In [1]: import numpy as np

In [2]: np.set_printoptions(precision=4, suppress=True, linewidth=100)

In [3]: mat = np.array([[9.0, 0.0, 2.0], [0.0, 5.0, 0.0], [2.0, 0.0, 6.0]])

In [4]: print((mat + mat.T) / 2)
[[9. 0. 2.]
 [0. 5. 0.]
 [2. 0. 6.]]

In [5]: print(np.sort(np.abs(np.linalg.eigvals(mat))))
[ 5.  5. 10.]

In [6]: print(np.trace(mat))
20.0

In [7]: print(np.allclose(mat, mat.T))
True

In [8]: M2 = mat / np.linalg.norm(mat, axis=1, keepdims=True)

In [9]: G = M2 @ M2.T

In [10]: print(np.linalg.norm(M2, axis=1))
[1. 1. 1.]

In [11]: print(np.degrees(np.arccos(np.clip(G[2, 1], -1, 1))))
90.0

In [12]: print(np.argwhere(np.triu(np.abs(G) > 0.95, 1)))
[]

In [13]: x0 = np.array([2, 0, 3])

In [14]: target = mat @ x0

In [15]: print(target)
[24.  0. 22.]

In [16]: print(np.linalg.solve(mat.T, mat[1]))
[0. 1. 0.]

In [17]: print(np.linalg.solve(mat, mat[:, 2]))
[0. 0. 1.]

In [18]: print(np.linalg.solve(mat, target))
[2. 0. 3.]

In [19]: rng = np.random.default_rng(3776)

In [20]: M = rng.normal(size=(36, 5))

In [21]: M = 10 * M / np.linalg.norm(M, axis=1, keepdims=True)

In [22]: print(M)
[[ 2.576  -0.0447  7.7018 -3.7157  4.4987]
 [-6.005   0.1551  1.9928 -7.0917  3.1069]
 [-5.0205  4.5059 -5.8228  4.4991  0.586 ]
 [ 8.9708  3.6908  0.361  -0.1483 -2.3978]
 [ 7.8077  4.091  -0.1845 -1.3786  4.5132]
 [-7.7537 -0.6773 -3.3712  2.3504  4.7468]
 [-6.0385 -7.4334  0.84    2.2197 -1.6274]
 [-5.1268  7.707   3.4646 -1.3565 -0.6889]
 [-6.3742  5.735  -0.7298  4.5612  2.2679]
 [ 6.2335  1.9308 -0.4891  6.5287  3.8148]
 [-2.4139 -3.1916  2.4899  1.8387  8.6259]
 [ 3.7622 -1.6065  6.0701 -1.5742  6.6287]
 [-6.0441 -0.9755 -0.4049  4.4598  6.5165]
 [-0.9025  2.6674 -0.3941  3.6376 -8.8703]
 [-7.4159 -3.2137 -4.656  -2.0327 -2.9775]
 [-3.1163  0.9494 -7.3453  5.931  -0.5071]
 [ 3.9256  3.7918  0.8526 -7.7611 -3.0413]
 [ 2.2302 -0.8617 -6.5803  5.7259 -4.2658]
 [ 2.747  -1.7282 -8.8601  1.1276  3.1135]
 [ 1.3267  2.4615  3.0868  2.4581 -8.7527]
 [-7.6563  3.0013  2.8733  4.3173 -2.3405]
 [-4.3449 -1.6297 -4.0406  7.8795  0.2298]
 [ 4.9024 -4.3506 -7.3413  0.1268  1.7685]
 [ 8.2257 -2.3131 -4.6871  1.5083  1.6562]
 [ 4.8306  8.2017  1.8948 -0.0368  2.4095]
 [-1.0142  0.6579  4.325  -6.1245  6.5056]
 [ 3.5866  5.9164  0.8068  5.934  -4.0335]
 [ 4.923  -5.3827 -4.9234  2.566  -3.9957]
 [ 6.0795  7.6558 -1.2942 -0.1699  1.6506]
 [ 0.1444 -5.7229 -4.7606 -3.7434  5.5273]
 [ 1.175   5.4626  3.3498 -3.1523 -6.9008]
 [-1.8023  8.4079 -2.9863  3.7832 -1.6817]
 [-3.205  -6.9614  3.9883  1.0907  4.9165]
 [ 5.3385 -4.133  -2.7645 -6.3972  2.4191]
 [ 4.9043  0.6692  3.0875  7.2934  3.574 ]
 [ 4.0568 -0.6462  6.0209 -3.3241 -5.9853]]

In [23]: G = np.cov(M, rowvar=False)

In [24]: print(M.std(axis=0))
[5.0274 4.2968 4.1676 4.1481 4.4282]

In [25]: print(np.linalg.eigvalsh(G)[::-1])
[28.623  25.7147 22.0031 14.6039  9.7741]

In [26]: print(G.shape)
(5, 5)

In [27]: left, s, vt = np.linalg.svd(M, full_matrices=False)

In [28]: print(left.shape, s.shape, vt.shape)
(36, 5) (5,) (5, 5)

In [29]: cent = M[[0, 12]].astype(float)

In [30]: for _ in range(4):
    ...:     idx = np.linalg.norm(M[:, None] - cent, axis=-1).argmin(axis=1)
    ...:     cent = np.array([M[idx == j].mean(axis=0) for j in range(2)])
    ...: 

In [31]: print(idx)
[0 0 1 0 0 1 1 0 1 0 1 0 1 1 1 1 0 1 1 0 1 1 1 0 0 0 0 1 0 1 0 1 1 0 0 0]

In [32]: print(cent[1] - cent[0])
[-5.9886 -3.3617 -4.7567  3.8248  0.1698]

In [33]: x0 = np.array([2, -4, 3, 3, -4])

In [34]: target = M @ x0

In [35]: print(np.linalg.solve(M.T @ M, M.T @ target))
[ 2. -4.  3.  3. -4.]

In [36]: print(np.linalg.lstsq(M, target)[0])
[ 2. -4.  3.  3. -4.]

In [37]: target = target + 0.05 * rng.normal(size=36)

In [38]: print(target)
[ -0.6577 -40.3895 -34.4054  13.4332 -23.6172 -34.8653  33.4268 -32.0295 -33.2578   7.5379 -13.6674
   0.8754 -22.2034  32.7004 -10.0857 -12.2401 -15.9093  22.3302 -23.2665  44.3871   3.5576   8.4387
  -1.4978   9.5489 -27.2    -36.1543  19.9041  40.2502 -29.4294 -24.3738   8.7037 -28.076   17.007
  -9.9583  23.9896  42.6948]

In [39]: beta, *_ = np.linalg.lstsq(M, target)

In [40]: print(beta)
[ 1.9994 -4.0014  2.9986  2.9983 -4.0025]

In [41]: print(beta.round())
[ 2. -4.  3.  3. -4.]
